>>> import numpy as np
>>> import numpy.linalg as la
>>> np.set_printoptions(precision=3, suppress=True, linewidth=120)
>>> def rd(a):
...     return np.round(a, 3) + 0
... 
>>> M = np.array([[0, 0, 0, 0, -1, 0],
...     [0, 0, 1, -2, 1, -2],
...     [0, -1, 0, -3, 1, -1],
...     [0, 2, 3, 0, 0, 1],
...     [1, -1, -1, 0, 0, -2],
...     [0, 2, 1, -1, 2, 0]])
>>> A2 = la.inv(M)
>>> rd(la.cond(M))
np.float64(8.658)
>>> rd(la.inv(A2))
array([[ 0.,  0.,  0.,  0., -1.,  0.],
       [ 0.,  0.,  1., -2.,  1., -2.],
       [ 0., -1.,  0., -3.,  1., -1.],
       [ 0.,  2.,  3.,  0.,  0.,  1.],
       [ 1., -1., -1.,  0.,  0., -2.],
       [ 0.,  2.,  1., -1.,  2.,  0.]])
>>> (np.abs(A2) > 1e-9).astype(int)
array([[0, 1, 1, 1, 1, 1],
       [1, 0, 1, 1, 0, 1],
       [1, 1, 0, 1, 0, 1],
       [1, 1, 1, 0, 0, 1],
       [1, 0, 0, 0, 0, 0],
       [1, 1, 1, 1, 0, 0]])
>>> rd(M @ A2)
array([[1., 0., 0., 0., 0., 0.],
       [0., 1., 0., 0., 0., 0.],
       [0., 0., 1., 0., 0., 0.],
       [0., 0., 0., 1., 0., 0.],
       [0., 0., 0., 0., 1., 0.],
       [0., 0., 0., 0., 0., 1.]])
>>> rd(la.det(M) * A2)
array([[  0., -25.,  15.,  15.,  25.,   5.],
       [ 25.,   0.,  -5.,  -5.,   0.,  15.],
       [-15.,   5.,   0.,  10.,   0., -10.],
       [-15.,   5., -10.,   0.,   0.,  -5.],
       [-25.,   0.,   0.,   0.,   0.,   0.],
       [ -5., -15.,  10.,   5.,   0.,   0.]])
>>> rd(la.det(M) * la.det(A2))
np.float64(1.0)
>>> rd(la.slogdet(M)[0])
np.float64(1.0)
>>> np.allclose(A2, M.T)
False
>>> x0 = np.array([1, -2, 1, 2, -1, 1])
>>> rd(la.svd(M, compute_uv=False))
array([4.818, 4.818, 1.865, 1.865, 0.556, 0.556])
>>> O = la.solve(np.eye(6) - M, np.eye(6) + M)
>>> rd(la.det(O))
np.float64(1.0)
>>> mat = np.loadtxt("m.csv", delimiter=",")
>>> mat
array([[0.5 , 0.  , 0.  , 0.  , 0.5 ],
       [0.  , 0.5 , 0.  , 0.5 , 0.  ],
       [0.  , 0.  , 1.  , 0.  , 0.  ],
       [0.  , 0.  , 0.5 , 0.5 , 0.  ],
       [0.25, 0.25, 0.  , 0.25, 0.25]])
>>> rng = np.random.default_rng(75)
>>> lab = rng.permutation(5)
>>> lab
array([1, 2, 3, 0, 4])
>>> A2 = mat[lab][:, lab]
>>> np.trace(A2)
np.float64(2.75)
>>> A2
array([[0.5 , 0.  , 0.5 , 0.  , 0.  ],
       [0.  , 1.  , 0.  , 0.  , 0.  ],
       [0.  , 0.5 , 0.5 , 0.  , 0.  ],
       [0.  , 0.  , 0.  , 0.5 , 0.5 ],
       [0.25, 0.  , 0.25, 0.25, 0.25]])
>>> w1 = np.array([[0, 4, 5, 4, 3, 1],
...     [4, 3, 3, 1, 5, 3],
...     [1, 1, 4, 1, 0, 3],
...     [4, 2, 2, 4, 4, 5],
...     [2, 2, 1, 3, 4, 1]])
>>> beta = np.array([1, 2, 0, 0, 2, 3])
>>> act = np.maximum(mat @ w1 + beta, 0)
>>> (act > 0).mean(axis=0)
array([1., 1., 1., 1., 1., 1.])
>>> (act > 0).astype(int)
array([[1, 1, 1, 1, 1, 1],
       [1, 1, 1, 1, 1, 1],
       [1, 1, 1, 1, 1, 1],
       [1, 1, 1, 1, 1, 1],
       [1, 1, 1, 1, 1, 1]])
>>> la.matrix_rank(act)
np.int64(4)
>>> cent = np.array([[-2, 0, 1],
...     [0, -1, -1],
...     [2, -1, -2],
...     [1, 1, 1],
...     [0, -2, -1],
...     [1, 1, -1]])
>>> (act @ cent).round(6).argmax(axis=1)
array([0, 0, 0, 0, 0])
>>> w1 @ cent
array([[ 15, -10, -14],
       [  2, -12, -12],
       [ 10,  -1, -10],
       [  5,  -3,  -7],
       [  2,  -7,  -4]])
>>> la.cond(mat) > 100
np.True_
>>> rank = la.matrix_rank(mat)
>>> rank
np.int64(4)
>>> null = la.svd(mat)[2][rank:].T
>>> [int(la.matrix_rank(np.delete(mat, i, axis=0))) for i in range(5)]
[4, 4, 3, 3, 4]
>>> rd(mat @ null)
array([[0.],
       [0.],
       [0.],
       [0.],
       [0.]])
>>> rd(null[:, 0] / null[np.abs(null[:, 0]).round(6).argmax(), 0])
array([ 1.,  0.,  0.,  0., -1.])
>>> la.matrix_rank(mat.T @ mat), la.matrix_rank(mat @ mat.T)
(np.int64(4), np.int64(4))
>>> rd(null @ null.T)
array([[ 0.5,  0. ,  0. ,  0. , -0.5],
       [ 0. ,  0. ,  0. ,  0. ,  0. ],
       [ 0. ,  0. ,  0. ,  0. ,  0. ],
       [ 0. ,  0. ,  0. ,  0. ,  0. ],
       [-0.5,  0. ,  0. ,  0. ,  0.5]])
>>> np.allclose(mat @ null, 0)
True
>>> arr = np.loadtxt("x.csv", delimiter=",")
>>> arr
array([[  2.462,   5.277,   0.665,  12.271, -13.271],
       [ 14.049,  26.77 ,  14.469,  -3.236, -15.184],
       [  9.233,   3.271,   3.974,  -6.842,  -5.629],
       [ 11.459,  26.446,  12.523,  -4.482, -14.098],
       [  3.704,   6.099,  -0.187,  12.796, -13.197],
       [  2.84 ,   5.187,  -0.952,  12.282, -13.947],
       [ 11.581,  26.636,  12.507,  -3.577, -13.445],
       [  6.992,   2.901,   3.238,  -6.139,  -5.694],
       [  8.616,   2.142,   4.227,  -6.604,  -7.724],
       [  9.207,   2.876,   3.847,  -5.02 ,  -6.12 ],
       [ 11.987,  26.133,  15.262,  -3.597, -14.466],
       [  9.095,   3.819,   4.172,  -6.963,  -6.619]])
>>> P = arr @ la.solve(arr.T @ arr, arr.T)
>>> rd(np.diag(P))
array([0.449, 0.439, 0.283, 0.516, 0.463, 0.446, 0.404, 0.253, 0.466, 0.395, 0.665, 0.22 ])
>>> np.allclose(P @ P, P)
True
>>> rd(la.eigvalsh(P))
array([0., 0., 0., 0., 0., 0., 0., 1., 1., 1., 1., 1.])
>>> lab = arr[:, 4] > np.median(arr[:, 4])
>>> f = arr[lab].mean(axis=0) - arr[~lab].mean(axis=0)
>>> rd(f)
array([ -1.255, -15.89 ,  -5.867,  -4.739,   6.571])
>>> lab.astype(int)
array([0, 0, 1, 0, 1, 0, 0, 1, 1, 1, 0, 1])
>>> rd((((arr - arr.mean(axis=0)) @ f > 0) == lab).mean())
np.float64(0.833)
>>> Uu, sv, Vh = la.svd(mat)
>>> rd(sv)
array([1.159, 0.886, 0.734, 0.287, 0.   ])
>>> A2 = Uu[:, :4] @ np.diag(sv[:4]) @ Vh[:4]
>>> la.matrix_rank(A2)
np.int64(4)
>>> rd(la.norm(mat - A2, 2)), rd(sv[4])
(np.float64(0.0), np.float64(0.0))
>>> rd(la.norm(mat - A2) / la.norm(mat))
np.float64(0.0)
>>> rd(np.abs(mat - A2).max())
np.float64(0.0)
>>> cen = arr - arr.mean(axis=0)
>>> Uu, sv, Vh = la.svd(cen, full_matrices=False)
>>> np.abs(Vh[0]).argmax()
np.int64(1)
>>> np.searchsorted(np.cumsum(sv ** 2) / (sv ** 2).sum(), 0.9) + 1
np.int64(2)
>>> rd(np.abs(Vh[-1]))
array([0.103, 0.   , 0.545, 0.369, 0.746])
>>> la.matrix_rank(cen)
np.int64(5)
>>> rd(Vh[0] * np.sign(Vh[0, np.abs(Vh[0]).argmax()]))
array([ 0.238,  0.817,  0.435, -0.244, -0.164])
>>> rd((sv ** 2).sum() ** 2 / (sv ** 4).sum())
np.float64(1.754)
>>> (np.sign(Uu[:, 0]) == np.sign(Uu[0, 0])).astype(int)
array([1, 0, 1, 0, 1, 1, 0, 1, 1, 1, 0, 1])
>>> G = np.cov(arr, rowvar=False)
>>> np.argsort(-arr.std(axis=0).round(6), kind="stable")
array([1, 3, 2, 4, 0])
>>> rd(arr.std(axis=0))
array([ 3.609, 10.685,  5.628,  7.726,  3.807])
>>> G.shape
(5, 5)
>>> rd(np.corrcoef(arr[:, 4], arr[:, 1])[0, 1])
np.float64(-0.716)
>>> rd(np.polyfit(arr[:, 4], arr[:, 1], 1))
array([ -2.009, -10.199])
>>> X = np.loadtxt("mat.csv", delimiter=",")
>>> X
array([[1.   , 0.7  , 0.49 , 0.343],
       [0.7  , 1.   , 0.7  , 0.49 ],
       [0.49 , 0.7  , 1.   , 0.7  ],
       [0.343, 0.49 , 0.7  , 1.   ]])
>>> np.allclose(X, X.T)
True
>>> rd(X @ X)
array([[1.848, 1.911, 1.71 , 1.372],
       [1.911, 2.22 , 2.086, 1.71 ],
       [1.71 , 2.086, 2.22 , 1.911],
       [1.372, 1.71 , 1.911, 1.848]])
>>> np.allclose(X @ X.T, X.T @ X)
True
>>> rd(np.sort(np.abs(la.eigvals(X))))
array([0.203, 0.318, 0.754, 2.725])
>>> X.inv()
Traceback (most recent call last):
  File "<python-input-84>", line 1, in <module>
    X.inv()
    ^^^^^
AttributeError: 'numpy.ndarray' object has no attribute 'inv'
>>> rd(np.abs(la.eigvals(X)).max())
np.float64(2.725)
>>> rd(la.matrix_power(X, 3))
array([[4.494, 5.074, 4.914, 4.139],
       [5.074, 5.856, 5.774, 4.914],
       [4.914, 5.774, 5.856, 5.074],
       [4.139, 4.914, 5.074, 4.494]])
>>> K = np.loadtxt("case0.csv", delimiter=",")
>>> K
array([[ 4.,  1.,  2.,  3.,  2.,  3.,  3.,  0.],
       [ 1.,  4.,  2.,  3.,  2.,  3.,  3.,  0.],
       [ 2.,  2.,  7.,  6.,  4.,  6.,  6.,  0.],
       [ 3.,  3.,  6., 12.,  6.,  9.,  9.,  0.],
       [ 2.,  2.,  4.,  6.,  7.,  6.,  6.,  0.],
       [ 3.,  3.,  6.,  9.,  6., 12.,  9.,  0.],
       [ 3.,  3.,  6.,  9.,  6.,  9., 12.,  0.],
       [ 0.,  0.,  0.,  0.,  0.,  0.,  0.,  3.]])
>>> t = np.radians(180)
>>> Rm = np.eye(8)
>>> Rm[5, 5] = Rm[6, 6] = np.cos(t)
>>> Rm[5, 6], Rm[6, 5] = -np.sin(t), np.sin(t)
>>> rd(Rm)
array([[ 1.,  0.,  0.,  0.,  0.,  0.,  0.,  0.],
       [ 0.,  1.,  0.,  0.,  0.,  0.,  0.,  0.],
       [ 0.,  0.,  1.,  0.,  0.,  0.,  0.,  0.],
       [ 0.,  0.,  0.,  1.,  0.,  0.,  0.,  0.],
       [ 0.,  0.,  0.,  0.,  1.,  0.,  0.,  0.],
       [ 0.,  0.,  0.,  0.,  0., -1.,  0.,  0.],
       [ 0.,  0.,  0.,  0.,  0.,  0., -1.,  0.],
       [ 0.,  0.,  0.,  0.,  0.,  0.,  0.,  1.]])
>>> A2 = K @ Rm.T
>>> np.allclose(la.norm(K, axis=1), la.norm(A2, axis=1))
True
>>> rd(A2)
array([[  4.,   1.,   2.,   3.,   2.,  -3.,  -3.,   0.],
       [  1.,   4.,   2.,   3.,   2.,  -3.,  -3.,   0.],
       [  2.,   2.,   7.,   6.,   4.,  -6.,  -6.,   0.],
       [  3.,   3.,   6.,  12.,   6.,  -9.,  -9.,   0.],
       [  2.,   2.,   4.,   6.,   7.,  -6.,  -6.,   0.],
       [  3.,   3.,   6.,   9.,   6., -12.,  -9.,   0.],
       [  3.,   3.,   6.,   9.,   6.,  -9., -12.,   0.],
       [  0.,   0.,   0.,   0.,   0.,   0.,   0.,   3.]])
>>> np.abs(A2 - K).max(axis=0)
array([ 0.,  0.,  0.,  0.,  0., 24., 24.,  0.])
>>> np.allclose(K @ K.T, A2 @ A2.T)
True
>>> rd(la.svd(K, compute_uv=False)), rd(la.svd(A2, compute_uv=False))
(array([40.,  3.,  3.,  3.,  3.,  3.,  3.,  3.]), array([40.,  3.,  3.,  3.,  3.,  3.,  3.,  3.]))
>>> la.cond(A2) > 100
np.False_
>>> la.matrix_rank(A2, rtol=0.1)
np.int64(1)
>>> round(np.log10(la.cond(A2)))
1
>>> evals, vecs = la.eigvalsh(K)
Traceback (most recent call last):
  File "<python-input-103>", line 1, in <module>
    evals, vecs = la.eigvalsh(K)
    ^^^^^^^^^^^
ValueError: too many values to unpack (expected 2)
>>> evals, vecs = la.eigh(K)
>>> rd(la.eigvalsh(K @ K))
array([   9.,    9.,    9.,    9.,    9.,    9.,    9., 1600.])
>>> np.unique(evals.round(6) + 0, return_counts=True)[1]
array([7, 1])
>>> rd(vecs.T @ vecs)
array([[1., 0., 0., 0., 0., 0., 0., 0.],
       [0., 1., 0., 0., 0., 0., 0., 0.],
       [0., 0., 1., 0., 0., 0., 0., 0.],
       [0., 0., 0., 1., 0., 0., 0., 0.],
       [0., 0., 0., 0., 1., 0., 0., 0.],
       [0., 0., 0., 0., 0., 1., 0., 0.],
       [0., 0., 0., 0., 0., 0., 1., 0.],
       [0., 0., 0., 0., 0., 0., 0., 1.]])
>>> rd(evals.sum()), np.trace(K)
(np.float64(61.0), np.float64(61.0))
